>>> import numpy as np
>>> from numpy import linalg as LA
>>> np.set_printoptions(precision=3, suppress=True, linewidth=120)
>>> feats = -3 * np.eye(4) + np.ones((4, 4))
>>> feats
array([[-2.,  1.,  1.,  1.],
       [ 1., -2.,  1.,  1.],
       [ 1.,  1., -2.,  1.],
       [ 1.,  1.,  1., -2.]])
>>> # symmetric, so the eigenvalues are real
>>> other = feats / np.sqrt((feats ** 2).mean(axis=1, keepdims=True))
>>> LA.matrix_rank(feats - feats.mean(axis=1, keepdims=True))
np.int64(3)
>>> other[0]
array([-1.512,  0.756,  0.756,  0.756])
>>> ev, evecs = LA.eigh(feats)
>>> evecs @ np.diag(ev) @ evecs.T
array([[-2.,  1.,  1.,  1.],
       [ 1., -2.,  1.,  1.],
       [ 1.,  1., -2.,  1.],
       [ 1.,  1.,  1., -2.]])
>>> LA.eigvalsh(feats @ feats)
array([1., 9., 9., 9.])
>>> np.round(LA.eigvalsh(feats + -1 * np.eye(4)), 3) + 0
array([-4., -4., -4.,  0.])
>>> np.round(evecs.T @ feats @ evecs, 3) + 0
array([[-3.,  0.,  0.,  0.],
       [ 0., -3.,  0.,  0.],
       [ 0.,  0., -3.,  0.],
       [ 0.,  0.,  0.,  1.]])
>>> LA.svd(feats, compute_uv=False)
array([3., 3., 3., 1.])
>>> Q = feats.astype(float).copy()
>>> for j in range(4):
...     Q[:, j] -= Q[:, :j] @ (Q[:, :j].T @ Q[:, j])
...     Q[:, j] /= LA.norm(Q[:, j])
... 
>>> Q.round(3) + 0
array([[-0.756,  0.169,  0.258,  0.577],
       [ 0.378, -0.676,  0.258,  0.577],
       [ 0.378,  0.507, -0.516,  0.577],
       [ 0.378,  0.507,  0.775,  0.   ]])
>>> other = np.array([[-3, 3, -2], [-1, 2, -1]])
>>> Z = np.kron(other, feats)
>>> LA.matrix_rank(Z)
np.int64(8)
>>> round(float(LA.norm(Z, 2)), 3), round(float(LA.norm(other, 2) * LA.norm(feats, 2)), 3)
(15.761, 15.761)
>>> Z
array([[ 6., -3., -3., -3., -6.,  3.,  3.,  3.,  4., -2., -2., -2.],
       [-3.,  6., -3., -3.,  3., -6.,  3.,  3., -2.,  4., -2., -2.],
       [-3., -3.,  6., -3.,  3.,  3., -6.,  3., -2., -2.,  4., -2.],
       [-3., -3., -3.,  6.,  3.,  3.,  3., -6., -2., -2., -2.,  4.],
       [ 2., -1., -1., -1., -4.,  2.,  2.,  2.,  2., -1., -1., -1.],
       [-1.,  2., -1., -1.,  2., -4.,  2.,  2., -1.,  2., -1., -1.],
       [-1., -1.,  2., -1.,  2.,  2., -4.,  2., -1., -1.,  2., -1.],
       [-1., -1., -1.,  2.,  2.,  2.,  2., -4., -1., -1., -1.,  2.]])
